$ python -q
>>> import numpy as np
>>> np.set_printoptions(suppress=True, linewidth=160)
>>> def rd(a):
...     return np.round(a, 2) + 0
... 
>>> F = np.loadtxt("mat.csv", delimiter=",")
>>> print(rd(F))
[[ 0.02 -0.02 -0.06  0.02 -0.11  0.06 -0.02]
 [-0.02  0.02  0.06 -0.02  0.11 -0.06  0.02]
 [-0.06  0.06  0.19 -0.06  0.32 -0.19  0.06]
 [ 0.02 -0.02 -0.06  0.02 -0.11  0.06 -0.02]
 [-0.11  0.11  0.32 -0.11  0.53 -0.32  0.11]
 [ 0.06 -0.06 -0.19  0.06 -0.32  0.19 -0.06]
 [-0.02  0.02  0.06 -0.02  0.11 -0.06  0.02]]
>>> x0 = np.array([3, 2, -2, -2, 5, -4, -5])
>>> h = np.maximum(F @ x0, 0)
>>> print(np.flatnonzero(h > 1e-9))
[1 2 4 6]
>>> print(rd(np.tanh(F @ x0)))
[-0.52  0.52  0.94 -0.52  0.99 -0.94  0.52]
>>> print(rd(h))
[0.   0.57 1.72 0.   2.87 0.   0.57]
>>> Uu, sigma, Vt = np.linalg.svd(F)
>>> print(np.argmax(sigma[:-1] / (sigma[1:] + 1e-6)) + 1)
1
>>> Y = Uu[:, :1] @ np.diag(sigma[:1]) @ Vt[:1]
>>> print(np.linalg.matrix_rank(F, rtol=0.05))
1
>>> print(rd(np.linalg.norm(F - Y, 2)), rd(sigma[1]))
0.0 0.0
>>> print(np.linalg.matrix_rank(Y))
1
>>> print(rd(np.abs(F - Y).max()))
0.0
>>> print(rd(F - F[0]))
[[ 0.    0.    0.    0.    0.    0.    0.  ]
 [-0.04  0.04  0.13 -0.04  0.21 -0.13  0.04]
 [-0.09  0.09  0.26 -0.09  0.43 -0.26  0.09]
 [ 0.    0.    0.    0.    0.    0.    0.  ]
 [-0.13  0.13  0.38 -0.13  0.64 -0.38  0.13]
 [ 0.04 -0.04 -0.13  0.04 -0.21  0.13 -0.04]
 [-0.04  0.04  0.13 -0.04  0.21 -0.13  0.04]]
>>> print(rd(np.abs(F).max()))
0.53
>>> print(rd(F.sum(axis=1)))
[-0.11  0.11  0.32 -0.11  0.53 -0.32  0.11]
>>> print(rd(F.sum(axis=0)))
[-0.11  0.11  0.32 -0.11  0.53 -0.32  0.11]
>>> print(rd(np.diff(F, axis=0)))
[[-0.04  0.04  0.13 -0.04  0.21 -0.13  0.04]
 [-0.04  0.04  0.13 -0.04  0.21 -0.13  0.04]
 [ 0.09 -0.09 -0.26  0.09 -0.43  0.26 -0.09]
 [-0.13  0.13  0.38 -0.13  0.64 -0.38  0.13]
 [ 0.17 -0.17 -0.51  0.17 -0.85  0.51 -0.17]
 [-0.09  0.09  0.26 -0.09  0.43 -0.26  0.09]]
>>> print(rd(F.mean(axis=0)))
[-0.02  0.02  0.05 -0.02  0.08 -0.05  0.02]
>>> print(rd(np.linalg.norm(F)))
1.0
>>> print(np.count_nonzero(F))
49
>>> print(rd(np.linalg.svd(F, compute_uv=False)))
[1. 0. 0. 0. 0. 0. 0.]
>>> x0 = np.array([2, -1, 3, 1, -1, 1, -3])
>>> print(rd(np.trace(F)))
1.0
>>> print(rd(F @ x0))
[ 0.13 -0.13 -0.38  0.13 -0.64  0.38 -0.13]
>>> print(rd(np.linalg.eigvalsh(2 * F - np.eye(7))))
[-1. -1. -1. -1. -1. -1.  1.]
>>> M = np.load("case14.npy")
>>> print(M)
[[-1.  1.  0.  0.  0.  0.  0.  0.]
 [ 0. -1.  1.  0.  0.  0.  0.  0.]
 [ 0.  0. -1.  1.  0.  0.  0.  0.]
 [ 0.  0.  0. -1.  1.  0.  0.  0.]
 [ 0.  0.  0.  0. -1.  1.  0.  0.]
 [ 0.  0.  0.  0.  0. -1.  1.  0.]
 [ 0.  0.  0.  0.  0.  0. -1.  1.]
 [ 0.  0.  0.  0.  0.  0.  0. -1.]]
>>> # triangular
>>> def softmax(z):
...     e = np.exp(z - z.max(axis=-1, keepdims=True))
...     return e / e.sum(axis=-1, keepdims=True)
... 
>>> print(rd(softmax(M[3] + -2)))
[0.11 0.11 0.11 0.04 0.3  0.11 0.11 0.11]
>>> print(rd(softmax(M).sum(axis=1)))
[1. 1. 1. 1. 1. 1. 1. 1.]
>>> print(rd(softmax(10 * M[3])))
[0. 0. 0. 0. 1. 0. 0. 0.]
>>> att = M @ M.T / np.sqrt(8)
>>> print(rd(softmax(att + np.triu(np.full(att.shape, -np.inf), 1))))
[[1.   0.   0.   0.   0.   0.   0.   0.  ]
 [0.26 0.74 0.   0.   0.   0.   0.   0.  ]
 [0.27 0.19 0.54 0.   0.   0.   0.   0.  ]
 [0.21 0.21 0.15 0.43 0.   0.   0.   0.  ]
 [0.17 0.17 0.17 0.12 0.35 0.   0.   0.  ]
 [0.15 0.15 0.15 0.15 0.1  0.3  0.   0.  ]
 [0.13 0.13 0.13 0.13 0.13 0.09 0.26 0.  ]
 [0.12 0.12 0.12 0.12 0.12 0.12 0.09 0.18]]
>>> print(softmax(att).round(6).argmax(axis=1))
[0 1 2 3 4 5 6 7]
>>> Y = M[0, 0] * M[1:] - np.outer(M[1:, 0], M[0])
>>> print(Y)
[[ 0.  1. -1. -0. -0. -0. -0. -0.]
 [ 0. -0.  1. -1. -0. -0. -0. -0.]
 [ 0. -0. -0.  1. -1. -0. -0. -0.]
 [ 0. -0. -0. -0.  1. -1. -0. -0.]
 [ 0. -0. -0. -0. -0.  1. -1. -0.]
 [ 0. -0. -0. -0. -0. -0.  1. -1.]
 [ 0. -0. -0. -0. -0. -0. -0.  1.]]
>>> print(np.linalg.matrix_rank(Y), np.linalg.matrix_rank(M))
7 8
>>> print(np.flatnonzero(~Y.round(6).any(axis=1)))
[]
>>> print(M @ M)
[[ 1. -2.  1.  0.  0.  0.  0.  0.]
 [ 0.  1. -2.  1.  0.  0.  0.  0.]
 [ 0.  0.  1. -2.  1.  0.  0.  0.]
 [ 0.  0.  0.  1. -2.  1.  0.  0.]
 [ 0.  0.  0.  0.  1. -2.  1.  0.]
 [ 0.  0.  0.  0.  0.  1. -2.  1.]
 [ 0.  0.  0.  0.  0.  0.  1. -2.]
 [ 0.  0.  0.  0.  0.  0.  0.  1.]]
>>> print(np.linalg.matrix_rank(M - M[0, 0] * np.eye(8)))
7
>>> print(np.prod(np.diag(M)), rd(np.linalg.det(M)))
1.0 1.0
>>> f, g = M[0], M[3]
>>> print(f @ g)
0.0
>>> print(f @ f)
2.0
>>> pr = (f @ g) / (f @ f) * f
>>> print(np.linalg.matrix_rank(np.outer(f, g)))
1
>>> print(np.outer(f, g))
[[-0. -0. -0.  1. -1. -0. -0. -0.]
 [ 0.  0.  0. -1.  1.  0.  0.  0.]
 [ 0.  0.  0. -0.  0.  0.  0.  0.]
 [ 0.  0.  0. -0.  0.  0.  0.  0.]
 [ 0.  0.  0. -0.  0.  0.  0.  0.]
 [ 0.  0.  0. -0.  0.  0.  0.  0.]
 [ 0.  0.  0. -0.  0.  0.  0.  0.]
 [ 0.  0.  0. -0.  0.  0.  0.  0.]]
>>> print(g - pr)
[ 0.  0.  0. -1.  1.  0.  0.  0.]
>>> print((g - pr) @ f)
0.0
